$ python -q
>>> import numpy as np
>>> from numpy import linalg as LA
>>> np.set_printoptions(precision=1, suppress=True, linewidth=200, floatmode="fixed")
>>> def rd(a):
...     return np.round(a, 1) + 0
... 
>>> K = np.load("arr.npy")
>>> K
array([[-3, -1, -2],
       [-3, -1, -2],
       [-6, -2, -4],
       [ 3,  1,  2]])
>>> # rows 0 and 1 are equal
>>> U, sv, VT = LA.svd(K)
>>> rd(sv)
array([9.9, 0.0, 0.0])
>>> B = U[:, :1] @ np.diag(sv[:1]) @ VT[:1]
>>> LA.matrix_rank(K, rtol=0.05)
np.int64(1)
>>> rd(LA.norm(K - B) / LA.norm(K))
np.float64(0.0)
>>> rd(B)
array([[-3.0, -1.0, -2.0],
       [-3.0, -1.0, -2.0],
       [-6.0, -2.0, -4.0],
       [ 3.0,  1.0,  2.0]])
>>> rd(LA.norm(K - B, 2)), rd(sv[1])
(np.float64(0.0), np.float64(0.0))
>>> rd(B[1] @ B[2])
np.float64(28.0)
>>> rd(LA.norm(B, axis=1))
array([3.7, 3.7, 7.5, 3.7])
>>> rd(LA.norm(B[1] - B[2]))
np.float64(3.7)
>>> rd(LA.norm(B, axis=0))
array([7.9, 2.6, 5.3])
>>> rd(LA.norm(B, "nuc"))
np.float64(9.9)
>>> rk = LA.matrix_rank(K)
>>> rk
np.int64(1)
>>> ns = LA.svd(K)[2][rk:].T
>>> ns.shape
(3, 2)
>>> rd(K @ ns)
array([[0.0, 0.0],
       [0.0, 0.0],
       [0.0, 0.0],
       [0.0, 0.0]])
>>> [int(LA.matrix_rank(K[:i])) for i in range(1, len(K) + 1)]
[1, 1, 1, 1]
>>> [int(LA.matrix_rank(K[:, :j + 1])) for j in range(3)]
[1, 1, 1]
>>> [int(LA.matrix_rank(np.delete(K, i, axis=0))) for i in range(4)]
[1, 1, 1, 1]
>>> A = np.load("x.npy")
>>> A
array([[-3.0,  1.0,  0.0],
       [ 0.0, -3.0,  1.0],
       [ 0.0,  0.0, -3.0]])
>>> # triangular: eigenvalues sit on the diagonal
>>> f = np.array([0, -6, 6])
>>> B = A + np.outer(f, np.eye(3)[0])
>>> LA.matrix_rank(LA.inv(B) - LA.inv(A), tol=1e-8)
np.int64(1)
>>> LA.matrix_rank(B - A)
np.int64(1)
